$ python -q
>>> import numpy as np
>>> import numpy.linalg as la
>>> np.set_printoptions(precision=2, suppress=True, linewidth=100)
>>> M = np.loadtxt("test18.csv", delimiter=",")
>>> print(M)
[[ 29.28 -10.04 -21.12 -21.45  49.46   8.02   7.25  56.54]
 [ -7.15   6.68 -15.15 -11.08  -6.39  -9.74  -9.52 -19.54]
 [ 13.61   0.32  -0.66  46.   -33.89  27.16 -45.63   1.04]
 [ 31.04 -11.13 -20.58 -22.32  50.65  10.41   7.7   53.98]
 [ 14.72   0.08  -0.66  45.85 -33.28  26.56 -47.16   0.83]
 [ -6.36   9.93 -15.55 -11.64  -6.11 -11.36  -7.82 -19.5 ]
 [ -6.45   5.21 -14.45 -10.26  -6.07  -9.81  -8.12 -20.93]
 [ 13.08   1.22  -1.01  46.37 -35.75  24.41 -47.41  -0.55]
 [ 13.56  -0.47  -2.76  48.65 -32.58  25.07 -49.63  -1.87]
 [ 30.07 -10.2  -20.62 -22.11  49.71   9.35   7.76  54.97]
 [ 14.57   0.75  -1.76  46.58 -34.2   25.98 -48.17  -1.93]
 [ -4.99   7.48 -16.62 -10.11  -6.21  -9.46  -7.14 -19.8 ]
 [ -5.73   6.99 -17.31 -10.45  -7.54  -9.19  -7.68 -18.55]
 [ 30.75  -9.73 -20.58 -22.1   48.09   9.17   6.32  57.07]
 [ 30.15 -10.13 -19.28 -21.27  51.11  10.57   7.87  56.63]
 [ 30.3   -9.52 -20.23 -24.45  49.57  10.52   9.57  56.73]
 [ 12.4   -0.99  -4.26  45.92 -32.67  26.66 -46.24  -1.17]
 [ 14.07   0.23  -2.05  47.14 -32.92  26.89 -47.03   0.87]
 [ 29.65 -11.01 -22.02 -23.49  50.16   9.63   8.37  55.91]
 [ 15.89   0.51  -2.53  45.7  -33.82  24.66 -47.33  -0.51]
 [ 14.67   2.38  -3.08  44.22 -34.26  24.21 -47.14   1.01]
 [ 28.63 -10.25 -20.05 -21.62  52.19   9.99   8.4   56.01]
 [ 13.68  -0.26  -2.48  44.52 -33.07  25.68 -47.75  -0.89]
 [ 14.38   0.13  -1.84  45.93 -32.14  25.97 -47.69  -0.91]
 [ 30.08 -10.38 -19.55 -22.7   48.63   9.49   8.78  55.49]
 [ 12.36   0.88  -2.84  44.36 -33.95  23.54 -47.77   1.52]
 [ -6.79   7.99 -16.26 -11.82  -5.02  -9.08  -6.72 -19.39]
 [ -4.66   8.23 -15.5   -9.89  -4.83 -11.21  -7.78 -20.28]
 [ -5.52   7.41 -17.09  -9.9   -7.84  -9.87  -8.43 -19.49]
 [ -6.06   9.4  -16.26 -10.8   -5.53  -9.75  -8.4  -20.65]]
>>> proj = M @ la.solve(M.T @ M, M.T)
>>> print(np.round(np.trace(proj), 2))
8.0
>>> print(np.round(la.eigvalsh(proj), 2) + 0)
[0. 0. 0. 0. 0. 0. 0. 0. 0. 0. 0. 0. 0. 0. 0. 0. 0. 0. 0. 0. 0. 0. 1. 1. 1. 1. 1. 1. 1. 1.]
>>> print(np.allclose(proj @ proj, proj))
True
